% python3 -q
>>> import numpy as np
>>> from numpy import linalg as LA
>>> np.set_printoptions(precision=2, suppress=True, linewidth=200, sign=" ")
>>> data = np.loadtxt("x.csv", delimiter=",")
>>> data
array([[ 0.,  1.,  0.],
       [ 1.,  0.,  0.],
       [ 0.,  0.,  0.]])
>>> U, sig, vt = LA.svd(data)
>>> vecs = vt[:(sig > 1e-8).sum()]
>>> rng = np.random.default_rng(68)
>>> x0 = data[2] + -1 * data[1] + rng.integers(2) * np.eye(3)[1]
>>> x0
array([-1.,  0.,  0.])
>>> np.allclose(vecs.T @ vecs @ x0, x0)
True
>>> np.trace(data @ data @ data) // 6
np.float64(0.0)
>>> low = np.diag(data.sum(axis=1)) - data
>>> round(LA.det(low[1:, 1:]))
0
>>> low @ np.ones(3)
array([ 0.,  0.,  0.])
>>> (LA.eigvalsh(low) < 1e-8).sum()
np.int64(2)
>>> U, sig, vt = LA.svd(data)
>>> np.argmax(sig[:-1] / (sig[1:] + 1e-6)) + 1
np.int64(2)
>>> sig
array([ 1.,  1.,  0.])
>>> other = U[:, :2] @ np.diag(sig[:2]) @ vt[:2]
>>> round(float(LA.norm(data - other) / LA.norm(data)), 2)
0.0
>>> LA.matrix_rank(other)
np.int64(2)
>>> round(LA.norm(data - other, 2), 2), sig[2]
(np.float64(0.0), np.float64(0.0))
>>> np.abs(data - other).max()
np.float64(0.0)
>>> LA.matrix_rank(data, rtol=0.05)
np.int64(2)
>>> LA.eigvals(data)
array([ 1., -1.,  0.])
>>> np.round(LA.det(data.T), 2)
np.float64(0.0)
>>> round(LA.eigvals(data).sum().real, 2)
np.float64(0.0)
>>> E = np.loadtxt("layer17.csv", delimiter=",")
>>> E
array([[ 13.9 ,   7.79,   3.27,  -8.23,   2.01,   2.63],
       [  2.08, -13.07,   6.53,   0.62,   5.29,   0.54],
       [ -3.89,  -7.47,  -0.66,   6.31,  -7.67,   1.66],
       [  8.75,   7.58,  -3.62,  -3.83,  -6.73,   4.75],
       [  3.93,  20.05,  -3.68,  -9.3 ,   6.71,  -2.52],
       [  3.37,  -9.74,  10.12,   3.06,   7.76,  -2.16],
       [  0.8 ,  -3.65,   3.99,   1.22,   3.74,  -0.98],
       [ -0.8 ,  -4.66,   6.79,  -3.15,  14.82,  -4.77],
       [  4.34,   0.97,   7.67,   5.09,   2.78,  -3.01],
       [  0.29,  -3.5 ,   2.45,   2.63,   0.79,  -0.3 ],
       [  3.73,  -6.96,  -3.6 ,  -2.87,  -9.49,   8.57],
       [ -2.53,  20.98, -11.84,  -6.54,  -3.45,   0.19],
       [ -1.08, -12.23,   5.28,   3.67,   2.46,  -0.73],
       [-14.91, -10.57,  -4.41,   4.26,   0.39,  -1.33],
       [ -3.4 ,   3.8 ,  -2.02,  -3.25,   5.19,  -2.01],
       [  7.71,  -7.18,   7.48,  -5.93,   9.47,   0.94],
       [ -5.88,  20.18, -11.94,  -1.79,  -6.91,  -0.82],
       [  5.79, -10.9 ,  12.33,   6.31,   2.92,  -2.34],
       [  2.2 ,  -0.9 ,   3.23,   2.24,   0.5 ,  -1.22],
       [  1.5 ,  -2.4 ,  -0.75,  -3.54,   0.28,   2.56],
       [ -9.22,   2.55,  -9.22,  -4.59,   0.31,   1.54],
       [ -8.3 , -16.68,   4.01,   8.43,   0.77,  -1.42],
       [ -3.25,  16.33, -12.12,  -8.15,  -3.18,   1.15],
       [  2.43,   3.35,  -7.84,  -4.02, -10.15,   7.03],
       [ 11.25, -14.21,   8.44,  -3.21,   2.01,   4.84],
       [ -8.93,  11.24, -10.32,  -0.62,  -3.04,  -1.43],
       [  4.61,  -3.45,   7.46,   7.33,  -2.89,  -0.95],
       [ -0.92,   1.93,   4.38,  -0.19,   7.94,  -4.42],
       [ -1.19, -18.76,   4.03,   3.14,  -1.84,   3.53],
       [  2.37,  -4.55,   4.17,   1.01,   2.4 ,  -0.73],
       [ -0.53,   5.2 ,   4.6 ,   0.54,   8.99,  -6.55],
       [ -4.17,  14.09,  -9.85,  -4.75,  -2.13,   0.17]])
>>> idx = E[:, 5] > np.median(E[:, 5])
>>> f = E[idx].mean(axis=0) - E[~idx].mean(axis=0)
>>> ((E - E.mean(axis=0)) @ f > 0).astype(int)
array([ 1,  0,  1,  1,  1,  0,  0,  0,  0,  0,  1,  1,  0,  0,  0,  0,  1,  0,  0,  1,  1,  0,  1,  1,  1,  1,  0,  0,  0,  0,  0,  1])
>>> np.argsort(-np.abs(f).round(6), kind="stable")
array([ 5,  4,  3,  2,  0,  1])
>>> f
array([ 2.85,  0.76, -4.27, -4.33, -4.84,  4.85])
>>> np.round((((E - E.mean(axis=0)) @ f > 0) == idx).mean(), 2)
np.float64(0.78)
